$ python -q
>>> import numpy as np
>>> from numpy import linalg as LA
>>> np.set_printoptions(precision=2, suppress=True, linewidth=140, legacy="1.25")
>>> tidy = lambda a: np.round(a, 2) + 0
>>> A = np.array([[46, 1, 3, 12, 13],
...     [1, 38, -5, -15, 2],
...     [3, -5, 25, 3, -1],
...     [12, -15, 3, 41, 12],
...     [13, 2, -1, 12, 13]])
>>> # symmetric, so the eigenvalues are real
>>> np.einsum("ii->", A)
163
>>> tidy(LA.eigvals(A))
array([65.43, 45.75,  5.4 , 20.37, 26.05])
>>> np.einsum("ij,ji->", A, A)
7497
>>> np.kron(np.eye(2, dtype=int), A)
array([[ 46,   1,   3,  12,  13,   0,   0,   0,   0,   0],
       [  1,  38,  -5, -15,   2,   0,   0,   0,   0,   0],
       [  3,  -5,  25,   3,  -1,   0,   0,   0,   0,   0],
       [ 12, -15,   3,  41,  12,   0,   0,   0,   0,   0],
       [ 13,   2,  -1,  12,  13,   0,   0,   0,   0,   0],
       [  0,   0,   0,   0,   0,  46,   1,   3,  12,  13],
       [  0,   0,   0,   0,   0,   1,  38,  -5, -15,   2],
       [  0,   0,   0,   0,   0,   3,  -5,  25,   3,  -1],
       [  0,   0,   0,   0,   0,  12, -15,   3,  41,  12],
       [  0,   0,   0,   0,   0,  13,   2,  -1,  12,  13]])
>>> T = np.stack([A, 3 * A, A[::-1]])
>>> LA.matrix_rank(T)
array([5, 5, 5])
>>> np.einsum("bij,cij->bc", T, T)
array([[ 7497, 22491,   161],
       [22491, 67473,   483],
       [  161,   483,  7497]])
>>> LA.matrix_rank(T.reshape(3, -1))
2
>>> w, evecs = LA.eigh(A)
>>> x = np.array([-3, -3, -3, -2, 0])
>>> np.abs(A).sum(axis=1).max(), tidy(np.abs(w).max())
(83, 65.43)
>>> tidy(x @ A @ x / (x @ x)), tidy(w[0]), tidy(w[-1])
(36.35, 5.4, 65.43)
>>> def softmax(z):
...     e = np.exp(z - z.max(axis=-1, keepdims=True))
...     return e / e.sum(axis=-1, keepdims=True)
... 
>>> tidy(softmax(10 * A[3]))
array([0., 0., 0., 1., 0.])
>>> tidy(softmax(A[3] + -2))
array([0., 0., 0., 1., 0.])
>>> tidy(softmax(A).sum(axis=1))
array([1., 1., 1., 1., 1.])
>>> S = A @ A.T / np.sqrt(5)
>>> tidy(softmax(S + np.triu(np.full(S.shape, -np.inf), 1)))
array([[1., 0., 0., 0., 0.],
       [0., 1., 0., 0., 0.],
       [0., 0., 1., 0., 0.],
       [0., 0., 0., 1., 0.],
       [1., 0., 0., 0., 0.]])
>>> softmax(S).round(6).argmax(axis=1)
array([0, 1, 2, 3, 0])
>>> tidy(softmax(S))
array([[1., 0., 0., 0., 0.],
       [0., 1., 0., 0., 0.],
       [0., 0., 1., 0., 0.],
       [0., 0., 0., 1., 0.],
       [1., 0., 0., 0., 0.]])
>>> f = np.array([0, 0, 1, 4, 3])
>>> other = A + np.outer(f, np.eye(5)[1])
>>> tidy(LA.det(other) / LA.det(A)), tidy(1 + LA.solve(A, f)[1])
(1.01, 1.01)
>>> LA.matrix_rank(LA.inv(other) - LA.inv(A), tol=1e-8)
1
>>> data = np.loadtxt("dump.csv", delimiter=",")
>>> data
array([[ -6.34, -13.81,  13.  ],
       [ -5.16,  -7.17, -17.94],
       [-17.53,   0.14,   9.63],
       [-18.5 ,   7.45,  -1.49],
       [ 17.99,  -3.49,   8.  ],
       [ 17.31,   1.51,  -9.9 ],
       [ -1.51,  19.94,  -0.32],
       [ -7.96,  12.79,  13.16],
       [ -7.95, -11.74,  14.11],
       [ -9.98,  15.26,   8.23],
       [ 11.34,  -3.82, -16.03],
       [ -5.69,  -6.89,  17.89],
       [ -1.68, -19.87,  -1.51],
       [-10.88,   7.25, -15.13],
       [  3.77,   1.27, -19.6 ],
       [-19.98,   0.07,   0.97],
       [-10.05,   6.31, -16.1 ],
       [ -2.83, -18.73,   6.42],
       [ -1.75,   2.55, -19.76],
       [ -3.62, -19.33,   3.66],
       [ -6.62,  16.6 ,  -8.97],
       [  0.4 ,  16.99, -10.54],
       [-15.92,   4.98,  11.04],
       [ 12.23,   9.96, -12.29]])
>>> dist = LA.norm(data[:, None] - data[None], axis=-1)
>>> dist.mean(axis=1).argmax()
4
>>> tidy(dist[:5, :5])
array([[ 0.  , 31.67, 18.2 , 28.46, 26.9 ],
       [31.67,  0.  , 31.09, 25.74, 34.96],
       [18.2 , 31.09,  0.  , 13.34, 35.74],
       [28.46, 25.74, 13.34,  0.  , 39.26],
       [26.9 , 34.96, 35.74, 39.26,  0.  ]])
>>> tidy(LA.norm(data, axis=1))
array([20.  , 20.  , 20.  , 20.  , 20.  , 20.  , 20.  , 20.  , 20.  , 20.01, 20.  , 20.  , 20.  , 20.  , 20.  , 20.  , 20.  , 20.  , 20.  ,
       20.  , 20.  , 20.  , 20.  , 20.  ])
>>> dist.shape
(24, 24)
>>> f = np.array([-4, -4, 0, 1, 2, 4, -4])
>>> r1 = np.array([4, -8, 3, -1, -1, -9, -1, 2, -4, -5, 5])
>>> M = f[:, None] + r1[None, :]
>>> M
array([[  0, -12,  -1,  -5,  -5, -13,  -5,  -2,  -8,  -9,   1],
       [  0, -12,  -1,  -5,  -5, -13,  -5,  -2,  -8,  -9,   1],
       [  4,  -8,   3,  -1,  -1,  -9,  -1,   2,  -4,  -5,   5],
       [  5,  -7,   4,   0,   0,  -8,   0,   3,  -3,  -4,   6],
       [  6,  -6,   5,   1,   1,  -7,   1,   4,  -2,  -3,   7],
       [  8,  -4,   7,   3,   3,  -5,   3,   6,   0,  -1,   9],
       [  0, -12,  -1,  -5,  -5, -13,  -5,  -2,  -8,  -9,   1]])
>>> tidy(np.trace(LA.pinv(M) @ M))
2.0
>>> np.unique(M.round(6), axis=0).shape
(5, 11)
>>> tidy(M @ LA.pinv(M) @ M)
array([[  0., -12.,  -1.,  -5.,  -5., -13.,  -5.,  -2.,  -8.,  -9.,   1.],
       [  0., -12.,  -1.,  -5.,  -5., -13.,  -5.,  -2.,  -8.,  -9.,   1.],
       [  4.,  -8.,   3.,  -1.,  -1.,  -9.,  -1.,   2.,  -4.,  -5.,   5.],
       [  5.,  -7.,   4.,   0.,   0.,  -8.,   0.,   3.,  -3.,  -4.,   6.],
       [  6.,  -6.,   5.,   1.,   1.,  -7.,   1.,   4.,  -2.,  -3.,   7.],
       [  8.,  -4.,   7.,   3.,   3.,  -5.,   3.,   6.,   0.,  -1.,   9.],
       [  0., -12.,  -1.,  -5.,  -5., -13.,  -5.,  -2.,  -8.,  -9.,   1.]])
>>> np.allclose(M[:-1].T @ LA.lstsq(M[:-1].T, M[-1])[0], M[-1])
True
>>> np.abs(np.diag(LA.qr(M)[1])) > 1e-9
array([ True,  True, False, False, False, False, False])
>>> Uu, sig, Vt = LA.svd(M)
>>> np.argmax(sig[:-1] / (sig[1:] + 1e-6)) + 1
2
>>> other = Uu[:, :2] @ np.diag(sig[:2]) @ Vt[:2]
>>> LA.matrix_rank(other)
2
>>> tidy(other)
array([[  0., -12.,  -1.,  -5.,  -5., -13.,  -5.,  -2.,  -8.,  -9.,   1.],
       [  0., -12.,  -1.,  -5.,  -5., -13.,  -5.,  -2.,  -8.,  -9.,   1.],
       [  4.,  -8.,   3.,  -1.,  -1.,  -9.,  -1.,   2.,  -4.,  -5.,   5.],
       [  5.,  -7.,   4.,   0.,   0.,  -8.,   0.,   3.,  -3.,  -4.,   6.],
       [  6.,  -6.,   5.,   1.,   1.,  -7.,   1.,   4.,  -2.,  -3.,   7.],
       [  8.,  -4.,   7.,   3.,   3.,  -5.,   3.,   6.,   0.,  -1.,   9.],
       [  0., -12.,  -1.,  -5.,  -5., -13.,  -5.,  -2.,  -8.,  -9.,   1.]])
>>> tidy(LA.norm(M - other) / LA.norm(M))
0.0
>>> basis = data[[1, 15]].astype(float)
>>> for _ in range(7):
...     lab = LA.norm(data[:, None] - basis, axis=-1).argmin(axis=1)
...     basis = np.array([data[lab == j].mean(axis=0) for j in range(2)])
... 
>>> lab
array([1, 0, 1, 1, 0, 0, 0, 1, 1, 1, 0, 1, 1, 0, 0, 1, 0, 1, 0, 1, 0, 0, 1, 0])
>>> tidy(basis)
array([[  2.26,   5.66, -11.55],
       [ -9.83,  -4.14,   7.93]])
>>> np.abs(basis[1] - basis[0]).argmax()
2
>>> tidy(basis[1] - basis[0])
array([-12.09,  -9.8 ,  19.47])
>>> T = np.stack([M, 5 * M, M[::-1]])
>>> LA.matrix_rank(T)
array([2, 2, 2])
>>> tidy(LA.norm(T, axis=(1, 2)))
array([ 51.09, 255.44,  51.09])
>>> T.sum(axis=0)
array([[  0, -84,  -7, -35, -35, -91, -35, -14, -56, -63,   7],
       [  8, -76,   1, -27, -27, -83, -27,  -6, -48, -55,  15],
       [ 30, -54,  23,  -5,  -5, -61,  -5,  16, -26, -33,  37],
       [ 35, -49,  28,   0,   0, -56,   0,  21, -21, -28,  42],
       [ 40, -44,  33,   5,   5, -51,   5,  26, -16, -23,  47],
       [ 48, -36,  41,  13,  13, -43,  13,  34,  -8, -15,  55],
       [  0, -84,  -7, -35, -35, -91, -35, -14, -56, -63,   7]])
>>> (T @ M.T).shape
(3, 7, 7)
>>> np.argsort(-LA.norm(M, axis=0).round(6), kind="stable")[:3]
array([5, 1, 9])
>>> [round(float(x), 2) for x in LA.svd(M, compute_uv=False)[:3]]
[45.47, 23.29, 0.0]
>>> W0 = np.load("test19.npy")
>>> W0
array([[ 0,  4,  0,  0,  4, -5],
       [ 0,  0,  0,  6,  0,  3],
       [ 0,  0,  0,  0,  0,  0],
       [ 0,  0, -1,  5,  0,  1],
       [ 0,  0,  0,  0,  0,  3],
       [ 0,  0, -9,  0,  0,  0],
       [-2, -7,  0,  2,  0,  0],
       [-7,  0,  0,  0,  0,  1]])
>>> x = np.array([5, 3, 1, 4, 2, 2])
>>> y = W0 @ x
>>> tidy(LA.lstsq(W0, y)[0])
array([5., 3., 1., 4., 2., 2.])
>>> y
array([ 10,  30,   0,  21,   6,  -9, -23, -33])
>>> tidy(LA.solve(W0.T @ W0, W0.T @ y))
array([5., 3., 1., 4., 2., 2.])
>>> try:
...     LA.solve(W0, y)
... except LA.LinAlgError as e:
...     print(repr(e))
... 
LinAlgError('Last 2 dimensions of the array must be square')
>>> rng = np.random.default_rng(25272)
>>> y = y + 0.02 * rng.normal(size=8)
>>> tidy(y)
array([ 10.02,  29.98,   0.01,  21.  ,   6.  ,  -9.01, -22.98, -32.98])
>>> c, *_ = LA.lstsq(W0, y)
>>> tidy(W0.T @ (y - W0 @ c))
array([0., 0., 0., 0., 0., 0.])
>>> c.round()
array([5., 3., 1., 4., 2., 2.])
>>> tidy(c)
array([5., 3., 1., 4., 2., 2.])
>>> tidy(LA.norm(y - W0 @ c))
0.01
>>> [round(float(LA.norm(LA.solve(W0.T @ W0 + lam * np.eye(6), W0.T @ y))), 2) for lam in (0, 1, 10, 100)]
[7.68, 7.44, 6.35, 2.7]
>>> proj = W0 @ LA.solve(W0.T @ W0, W0.T)
>>> LA.matrix_rank(np.eye(8) - proj)
2
>>> tidy(proj)
array([[ 1.  ,  0.  ,  0.  ,  0.  ,  0.  ,  0.  ,  0.  ,  0.  ],
       [ 0.  ,  0.65,  0.  ,  0.43,  0.21, -0.05,  0.  ,  0.  ],
       [ 0.  ,  0.  ,  0.  ,  0.  ,  0.  ,  0.  ,  0.  ,  0.  ],
       [ 0.  ,  0.43,  0.  ,  0.49, -0.26,  0.06,  0.  ,  0.  ],
       [ 0.  ,  0.21,  0.  , -0.26,  0.87,  0.03,  0.  ,  0.  ],
       [ 0.  , -0.05,  0.  ,  0.06,  0.03,  0.99,  0.  ,  0.  ],
       [ 0.  ,  0.  ,  0.  ,  0.  ,  0.  ,  0.  ,  1.  ,  0.  ],
       [ 0.  ,  0.  ,  0.  ,  0.  ,  0.  ,  0.  ,  0.  ,  1.  ]])
>>> x = np.array([1, 2, 1, 2, 3, 2])
>>> y = W0 @ x
>>> c, lr = np.zeros(6), 1 / LA.norm(W0, 2) ** 2
>>> for i in range(60):
...     c -= lr * W0.T @ (W0 @ c - y)
...     if i % 10 == 0: print(i, round(LA.norm(W0 @ c - y), 2))
... 
0 14.26
10 3.58
20 2.77
30 2.14
40 1.65
50 1.28
>>> tidy(LA.cond(W0))
6.27
>>> mat, _ = LA.qr(np.array([[0.5, 0.3, 0.6, -0.7, -0.8, -0.4, 0.5, -0.7, -2.0],
...     [2.7, 0.5, 0.0, 0.7, -0.8, 0.3, -0.3, -1.3, -0.1],
...     [0.5, -0.5, -1.0, -0.1, 0.5, -1.6, 1.2, 0.9, 0.1],
...     [1.2, -0.4, -0.8, -1.9, -2.1, 0.5, 0.4, 0.3, 0.5],
...     [1.4, 0.5, 0.3, -0.1, 1.8, 0.5, 2.2, 0.8, -1.2],
...     [-0.4, -1.2, -0.5, -0.8, 0.5, -0.2, -1.5, -0.1, -1.2],
...     [-0.6, 0.3, -0.4, 0.9, -1.1, 1.2, 0.8, 1.1, 1.2],
...     [0.9, 0.9, -1.5, -1.2, -0.8, -0.3, -1.0, -0.8, 1.0],
...     [2.0, 0.1, 0.6, -0.1, -0.3, -0.3, 0.7, -0.3, -0.6]]))
>>> tidy(mat)
array([[-0.12,  0.13,  0.26, -0.47,  0.2 , -0.36, -0.17,  0.47, -0.51],
       [-0.66,  0.03,  0.03,  0.46,  0.23,  0.06,  0.34,  0.41,  0.06],
       [-0.12, -0.34, -0.4 ,  0.33, -0.24, -0.54, -0.49,  0.1 , -0.02],
       [-0.3 , -0.35, -0.3 , -0.47,  0.41,  0.32, -0.31,  0.04,  0.32],
       [-0.34,  0.16,  0.13, -0.08, -0.67,  0.47, -0.36,  0.13, -0.1 ],
       [ 0.1 , -0.67, -0.15, -0.05, -0.17,  0.25,  0.39,  0.07, -0.52],
       [ 0.15,  0.24, -0.21,  0.39,  0.42,  0.38, -0.39, -0.09, -0.5 ],
       [-0.22,  0.44, -0.71, -0.27, -0.14, -0.11,  0.31, -0.17, -0.18],
       [-0.49, -0.14,  0.31, -0.02,  0.08, -0.17, -0.04, -0.74, -0.25]])
>>> # keeps lengths
>>> W1 = np.array([[2, 2, 3, 0, 1],
...     [0, 2, 1, 3, 2],
...     [1, 3, 3, 1, 2],
...     [1, 1, 2, 2, 3],
...     [0, 3, 3, 0, 0],
...     [2, 2, 1, 1, 0],
...     [3, 1, 1, 0, 0],
...     [1, 3, 2, 2, 3],
...     [2, 0, 2, 0, 1]])
>>> c = np.array([0, 0, 0, 1, -1])
>>> hid = np.maximum(mat @ W1 + c, 0)
>>> tidy((hid > 0).mean(axis=0))
array([0.22, 0.33, 0.22, 0.56, 0.11])
>>> basis = np.array([[1, 0, -2], [1, -1, 2], [0, 1, 0], [0, -2, 1], [0, 1, -2]])
>>> W1 @ basis
array([[ 4,  2, -2],
       [ 2, -5,  3],
       [ 4,  0,  1],
       [ 2,  0, -4],
       [ 3,  0,  6],
       [ 4, -3,  1],
       [ 4,  0, -4],
       [ 4, -2,  0],
       [ 2,  3, -6]])
>>> tidy(mat @ mat)
array([[ 0.06,  0.58, -0.36,  0.25, -0.5 , -0.26,  0.1 ,  0.32,  0.21],
       [-0.22, -0.01, -0.64,  0.11, -0.01,  0.57, -0.1 , -0.39,  0.18],
       [ 0.14,  0.25,  0.09, -0.56,  0.16, -0.09,  0.09, -0.25,  0.7 ],
       [ 0.13, -0.02,  0.32, -0.09, -0.7 ,  0.2 ,  0.31, -0.47, -0.16],
       [ 0.19, -0.49, -0.32,  0.18,  0.1 , -0.3 ,  0.68, -0.06,  0.16],
       [ 0.85,  0.07, -0.27, -0.24,  0.07,  0.2 , -0.1 ,  0.09, -0.29],
       [-0.16, -0.29,  0.  , -0.38, -0.25,  0.44,  0.18,  0.66,  0.16],
       [ 0.11,  0.4 ,  0.32,  0.39,  0.36,  0.47,  0.46,  0.1 ,  0.06],
       [ 0.36, -0.34,  0.24,  0.47, -0.17,  0.1 , -0.4 ,  0.05,  0.52]])
>>> tidy(np.trace(mat))
-2.2
>>> tidy(LA.det(mat))
1.0
>>> tidy(np.sort(np.abs(LA.eigvals(mat))))
array([1., 1., 1., 1., 1., 1., 1., 1., 1.])
>>> np.allclose(mat @ mat.T, mat.T @ mat)
True
>>> x = np.array([0, 0, -1, -1, 1, 2, 0, 1, 1])
>>> a = np.maximum(mat @ x, 0)
>>> tidy(a)
array([0.  , 0.33, 0.  , 2.19, 0.25, 0.08, 0.41, 0.26, 0.  ])
>>> tidy(np.maximum(mat @ (3 * x), 0))
array([0.  , 0.98, 0.  , 6.56, 0.76, 0.23, 1.24, 0.79, 0.  ])
>>> tidy(mat.T @ a)
array([-0.94, -0.56, -0.9 , -0.82,  0.93,  0.98, -0.7 ,  0.17,  0.41])
